$ python -q
>>> import numpy as np
>>> import numpy.linalg as la
>>> np.set_printoptions(precision=3, suppress=True, linewidth=100, floatmode="fixed")
>>> F = np.load("out8.npy")
>>> print(F)
[[ 0  0  0  0  0  0  0]
 [ 6  3  3  6  0  0 -9]
 [ 4  2  2  4  0  0 -6]]
>>> print(np.argsort(-la.norm(F, axis=0).round(6), kind="stable")[:3])
[6 0 3]
>>> print(round(float(la.norm(F, 2) / la.norm(F)), 3))
1.0
>>> rk = la.matrix_rank(F)
>>> print(rk)
1
>>> ns = la.svd(F)[2][rk:].T
>>> print(np.round(F @ ns, 3) + 0)
[[0.000 0.000 0.000 0.000 0.000 0.000]
 [0.000 0.000 0.000 0.000 0.000 0.000]
 [0.000 0.000 0.000 0.000 0.000 0.000]]
>>> print([int(la.matrix_rank(F[:, :j + 1])) for j in range(7)])
[1, 1, 1, 1, 1, 1, 1]
>>> print(ns.shape)
(7, 6)
>>> print([int(la.matrix_rank(np.delete(F, i, axis=0))) for i in range(3)])
[1, 1, 1]
>>> print(ns @ ns.T)
[[ 0.789 -0.105 -0.105 -0.211  0.000  0.000  0.316]
 [-0.105  0.947 -0.053 -0.105  0.000  0.000  0.158]
 [-0.105 -0.053  0.947 -0.105  0.000  0.000  0.158]
 [-0.211 -0.105 -0.105  0.789  0.000  0.000  0.316]
 [ 0.000  0.000  0.000  0.000  1.000  0.000  0.000]
 [ 0.000  0.000  0.000  0.000  0.000  1.000  0.000]
 [ 0.316  0.158  0.158  0.316  0.000  0.000  0.526]]
>>> print(np.allclose(F @ ns, 0))
True
>>> print(F @ la.pinv(F) @ F)
[[ 0.000  0.000  0.000  0.000  0.000  0.000  0.000]
 [ 6.000  3.000  3.000  6.000  0.000  0.000 -9.000]
 [ 4.000  2.000  2.000  4.000  0.000  0.000 -6.000]]
>>> print(np.round(np.trace(la.pinv(F) @ F), 3))
1.0
>>> print(np.allclose(F[:-1].T @ la.lstsq(F[:-1].T, F[-1])[0], F[-1]))
True
>>> arr = np.load("sample14.npy")
>>> print(arr)
[[ 1  0  0  0  0  0]
 [ 2  1  0  0  0  0]
 [ 2  0  1  0  0  0]
 [ 2  0  1  1  0  0]
 [ 0  1  0  0  1  0]
 [-1 -1  2  2 -2  1]]
>>> # triangular, det is the product of the diagonal
>>> t = np.radians(180)
>>> R = np.eye(6)
>>> R[1, 1] = R[4, 4] = np.cos(t)
>>> R[1, 4], R[4, 1] = -np.sin(t), np.sin(t)
>>> print(R.round(3) + 0)
[[ 1.000  0.000  0.000  0.000  0.000  0.000]
 [ 0.000 -1.000  0.000  0.000  0.000  0.000]
 [ 0.000  0.000  1.000  0.000  0.000  0.000]
 [ 0.000  0.000  0.000  1.000  0.000  0.000]
 [ 0.000  0.000  0.000  0.000 -1.000  0.000]
 [ 0.000  0.000  0.000  0.000  0.000  1.000]]
>>> B = arr @ R.T
>>> print(np.abs(B - arr).max(axis=0))
[0.000 2.000 0.000 0.000 4.000 0.000]
>>> print(round(float(la.det(R)), 3), np.trace(R))
1.0 2.0
>>> rng = np.random.default_rng(75063)
>>> lab = rng.permutation(6)
>>> print(lab)
[3 4 5 0 2 1]
>>> B = arr[lab][:, lab]
>>> print(B)
[[ 1  0  0  2  1  0]
 [ 0  1  0  0  0  1]
 [ 2 -2  1 -1  2 -1]
 [ 0  0  0  1  0  0]
 [ 0  0  0  2  1  0]
 [ 0  0  0  2  0  1]]
>>> print(round(la.det(B), 3), np.round(la.det(arr[lab]), 3))
1.0 1.0
>>> print(np.diag(B))
[1 1 1 1 1 1]
>>> print(np.sort(np.abs(la.eigvals(B))))
[1.000 1.000 1.000 1.000 1.000 1.000]
>>> B = np.array([[1, 2], [-1, -1], [-1, 2], [-1, -2], [2, -1], [-1, -2]])
>>> print(np.einsum("ik,kj->ij", arr, B))
[[ 1  2]
 [ 1  3]
 [ 1  6]
 [ 0  4]
 [ 1 -2]
 [-9 -1]]
>>> print(np.vstack([arr, B.T]).shape)
(8, 6)
>>> print(np.einsum("ik,kj->ji", arr, B))
[[ 1  1  1  0  1 -9]
 [ 2  3  6  4 -2 -1]]
>>> print(arr @ B)
[[ 1  2]
 [ 1  3]
 [ 1  6]
 [ 0  4]
 [ 1 -2]
 [-9 -1]]
